$ python3 -q
>>> import numpy as np
>>> np.set_printoptions(precision=2, suppress=True, linewidth=100, floatmode="fixed")
>>> def rnd(a):
...     return np.round(a, 2) + 0
... 
>>> feats = np.load("layer18.npy")
>>> feats
array([[-3.00,  2.00, -3.00,  0.00, -2.00,  0.00,  1.00,  0.00,  2.00, -2.00],
       [-3.00,  3.00, -3.00,  3.00, -1.00, -2.00,  1.00,  1.00,  0.00,  0.00],
       [-2.00,  0.00, -1.00,  3.00, -2.00,  1.00, -1.00, -2.00, -2.00,  0.00],
       [ 0.00,  2.00, -1.00, -3.00, -2.00, -2.00,  2.00,  1.00, -2.00,  1.00],
       [ 1.00, -1.00,  2.00, -2.00,  0.00,  1.00, -2.00, -2.00,  0.00,  1.00],
       [ 0.00,  0.00,  0.00,  0.00,  0.00,  0.00,  1.00,  2.00,  1.00,  3.00],
       [ 0.00,  0.00,  0.00,  0.00,  0.00,  0.00,  1.00,  2.00,  1.00,  3.00],
       [ 0.00,  0.00,  0.00,  0.00,  0.00,  0.00,  0.00,  3.00,  0.00,  3.00],
       [ 0.00,  0.00,  0.00,  0.00,  0.00,  0.00,  1.00,  0.00,  2.00,  0.00],
       [ 0.00,  0.00,  0.00,  0.00,  0.00,  0.00,  2.00,  2.00,  3.00,  3.00]])
>>> # rows 5 and 6 are equal
>>> left, sig, Vh = np.linalg.svd(feats)
>>> rnd(sig)
array([9.34, 8.79, 5.53, 4.90, 3.40, 1.89, 1.66, 0.32, 0.00, 0.00])
>>> B = left[:, :8] @ np.diag(sig[:8]) @ Vh[:8]
>>> rnd(np.abs(feats - B).max())
np.float64(0.0)
>>> rnd(np.linalg.norm(feats - B, 2)), rnd(sig[8])
(np.float64(0.0), np.float64(0.0))
>>> np.linalg.matrix_rank(B)
np.int64(8)
>>> np.argsort(-np.linalg.norm(feats, axis=0).round(6), kind="stable")[:3]
array([9, 3, 7])
>>> np.unique(feats.round(6), axis=0).shape
(9, 10)
>>> np.linalg.lstsq(feats[:-1].T, feats[-1])[2]
np.int32(8)
>>> rnd(feats @ np.linalg.pinv(feats) @ feats)
array([[-3.00,  2.00, -3.00,  0.00, -2.00,  0.00,  1.00,  0.00,  2.00, -2.00],
       [-3.00,  3.00, -3.00,  3.00, -1.00, -2.00,  1.00,  1.00,  0.00,  0.00],
       [-2.00,  0.00, -1.00,  3.00, -2.00,  1.00, -1.00, -2.00, -2.00,  0.00],
       [ 0.00,  2.00, -1.00, -3.00, -2.00, -2.00,  2.00,  1.00, -2.00,  1.00],
       [ 1.00, -1.00,  2.00, -2.00,  0.00,  1.00, -2.00, -2.00,  0.00,  1.00],
       [ 0.00,  0.00,  0.00,  0.00,  0.00,  0.00,  1.00,  2.00,  1.00,  3.00],
       [ 0.00,  0.00,  0.00,  0.00,  0.00,  0.00,  1.00,  2.00,  1.00,  3.00],
       [ 0.00,  0.00,  0.00,  0.00,  0.00,  0.00,  0.00,  3.00,  0.00,  3.00],
       [ 0.00,  0.00,  0.00,  0.00,  0.00,  0.00,  1.00,  0.00,  2.00,  0.00],
       [ 0.00,  0.00,  0.00,  0.00,  0.00,  0.00,  2.00,  2.00,  3.00,  3.00]])
>>> np.abs(np.diag(np.linalg.qr(feats)[1])) > 1e-9
array([ True,  True,  True,  True,  True, False,  True,  True,  True, False])
>>> W = np.array([[-1, 1, 0, 0, 2],
...     [0, 2, 0, 2, 0],
...     [1, 1, 2, 1, -1],
...     [-1, 1, 0, 2, -2],
...     [2, 0, -2, 0, 1],
...     [0, -1, 2, -1, -2],
...     [0, 1, 0, 0, 2],
...     [2, -2, -2, 1, 1],
...     [-1, -2, -1, 1, 0],
...     [-1, -2, 1, 1, -2]])
>>> beta = np.array([-2, 1, 1, 1, -2])
>>> H = np.maximum(feats @ W + beta, 0)
>>> H
array([[ 0.00,  0.00,  0.00,  2.00,  0.00],
       [ 0.00,  5.00,  0.00, 13.00,  0.00],
       [ 0.00,  7.00, 11.00,  1.00,  0.00],
       [ 0.00,  5.00,  0.00,  0.00, 10.00],
       [ 0.00,  0.00, 12.00,  0.00,  0.00],
       [ 0.00,  0.00,  0.00,  7.00,  0.00],
       [ 0.00,  0.00,  0.00,  7.00,  0.00],
       [ 1.00,  0.00,  0.00,  7.00,  0.00],
       [ 0.00,  0.00,  0.00,  3.00,  0.00],
       [ 0.00,  0.00,  0.00,  9.00,  0.00]])
>>> np.linalg.matrix_rank(H)
np.int64(5)
>>> basis = np.array([[0, 2], [-2, 1], [1, -2], [1, 0], [-2, -2]])
>>> W @ basis
array([[-6, -5],
       [-2,  2],
       [ 3,  1],
       [ 4,  3],
       [-4,  6],
       [ 7, -1],
       [-6, -3],
       [ 1,  4],
       [ 4, -2],
       [10, -2]])
>>> (H @ basis).round(6).argmax(axis=1)
array([0, 1, 0, 1, 0, 0, 0, 0, 0, 0])
